% ipython --no-banner

In [1]: import numpy as np

In [2]: np.set_printoptions(precision=2, suppress=True, linewidth=100)

In [3]: def tidy(a):
   ...:     return np.round(a, 2) + 0
   ...: 

In [4]: K = np.load("arr.npy")

In [5]: K
Out[5]: 
array([[ 0,  2, -2,  1],
       [ 2,  0,  2, -2],
       [-2,  2,  0,  2],
       [ 1, -2,  2,  0]])

In [6]: ev, evecs = np.linalg.eigh(K)

In [7]: np.unique(ev.round(6) + 0, return_counts=True)[1]
Out[7]: array([1, 1, 1, 1])

In [8]: tidy(np.linalg.eigvalsh(K + 2 * np.eye(4)))
Out[8]: array([-3.53,  3.  ,  4.  ,  4.53])

In [9]: tidy(ev)
Out[9]: array([-5.53,  1.  ,  2.  ,  2.53])

In [10]: tidy(np.linalg.svd(K, compute_uv=False))
Out[10]: array([5.53, 2.53, 2.  , 1.  ])

In [11]: x0 = np.array([-9, -8, -6, -8])

In [12]: target = K @ x0

In [13]: c, lr = np.zeros(4), 1 / np.linalg.norm(K, 2) ** 2

In [14]: for i in range(50):
    ...:     c -= lr * K.T @ (K @ c - target)
    ...:     if i % 10 == 0: print(i, round(np.linalg.norm(K @ c - target), 2))
    ...: 
0 20.98
10 9.36
20 6.07
30 4.3
40 3.08

In [15]: tidy(np.linalg.cond(K))
Out[15]: np.float64(5.53)

In [16]: tidy(c)
Out[16]: array([-7.39, -7.99, -5.99, -6.39])

In [17]: sig = 5 * 0.5 ** np.arange(6)

In [18]: rng = np.random.default_rng(549609)

In [19]: feats = rng.normal(size=(34, 6)) * rng.permutation(sig)

In [20]: tidy(feats)
Out[20]: 
array([[  0.22,  -0.18,  11.99,  -2.6 ,   0.72,   0.54],
       [ -0.07,   0.25,  -9.  ,  -1.05,   1.8 ,   0.36],
       [  0.1 ,   0.19,   5.32,   3.65,   1.28,   0.08],
       [ -0.03,   0.26,  -7.45,  -0.72,  -0.69,   0.08],
       [  0.  ,  -0.03,   3.49,   4.14,   0.74,   0.83],
       [ -0.11,  -0.05,  10.4 ,   0.18,   1.27,  -1.23],
       [ -0.16,   0.27,   2.12,   2.97,  -1.25,   0.99],
       [  0.13,  -0.35,   1.84,   0.36,   0.33,  -0.96],
       [ -0.27,  -0.36,  -2.93,  -1.78,  -0.19,   0.28],
       [ -0.01,  -0.7 ,  -0.78,  -4.16,   1.11,   0.42],
       [  0.06,  -0.29,   0.78,   3.45,  -1.27,  -0.59],
       [  0.09,   0.38,  -5.82,  -0.72,  -0.81,  -0.41],
       [ -0.04,  -0.39,  -3.57,   3.29,   1.  ,  -0.25],
       [ -0.18,  -0.63,  -5.98,   4.45,  -0.51,  -0.25],
       [  0.12,  -0.42,  -4.06,   3.22,   0.47,  -0.32],
       [ -0.06,   0.89,   3.69,  -1.32,   2.79,   1.29],
       [ -0.03,   0.75,   0.49,  -0.44,  -0.38,  -0.06],
       [ -0.21,  -0.14,  -6.51,  -1.42,  -0.79,  -1.72],
       [ -0.06,  -0.06,  -1.27,  -3.26,   1.28,  -0.05],
       [ -0.06,  -0.07, -10.26,  -0.44,  -0.34,  -0.74],
       [  0.08,   0.03,   7.55,   1.89,  -1.17,  -0.51],
       [  0.15,   0.01,   3.81,  -4.22,  -1.14,  -1.  ],
       [ -0.03,  -0.29,   6.44,  -1.84,   0.99,   0.03],
       [  0.1 ,  -0.08,   1.07,  -3.82,   0.06,  -0.4 ],
       [  0.02,  -0.1 ,   3.88,   2.55,  -0.66,   0.03],
       [ -0.22,   0.18,   7.78,  -1.08,   0.94,   0.88],
       [  0.19,  -0.33,  -3.43,   0.83,  -1.38,  -0.35],
       [ -0.22,   0.11,   6.89,   0.46,   0.21,   0.12],
       [ -0.06,  -0.07,   4.22,   4.34,   0.73,   0.4 ],
       [ -0.47,  -0.18,   5.29,   2.97,  -1.57,  -0.18],
       [ -0.2 ,   0.81,   4.27,  -0.89,   0.42,   1.11],
       [  0.05,   0.26,  -5.54,  -0.04,   0.79,   1.56],
       [ -0.19,   0.73,  -4.06,   0.54,  -0.04,   0.67],
       [  0.24,   0.55,   0.01,  -1.62,  -0.47,   0.96]])

In [21]: hat = feats @ np.linalg.solve(feats.T @ feats, feats.T)

In [22]: np.allclose(hat @ hat, hat)
Out[22]: True

In [23]: tidy(np.diag(hat))
Out[23]: 
array([0.26, 0.21, 0.2 , 0.08, 0.14, 0.35, 0.2 , 0.1 , 0.21, 0.32, 0.11, 0.11, 0.15, 0.21, 0.14,
       0.32, 0.15, 0.29, 0.11, 0.13, 0.14, 0.21, 0.1 , 0.08, 0.06, 0.16, 0.11, 0.1 , 0.13, 0.39,
       0.19, 0.19, 0.16, 0.19])
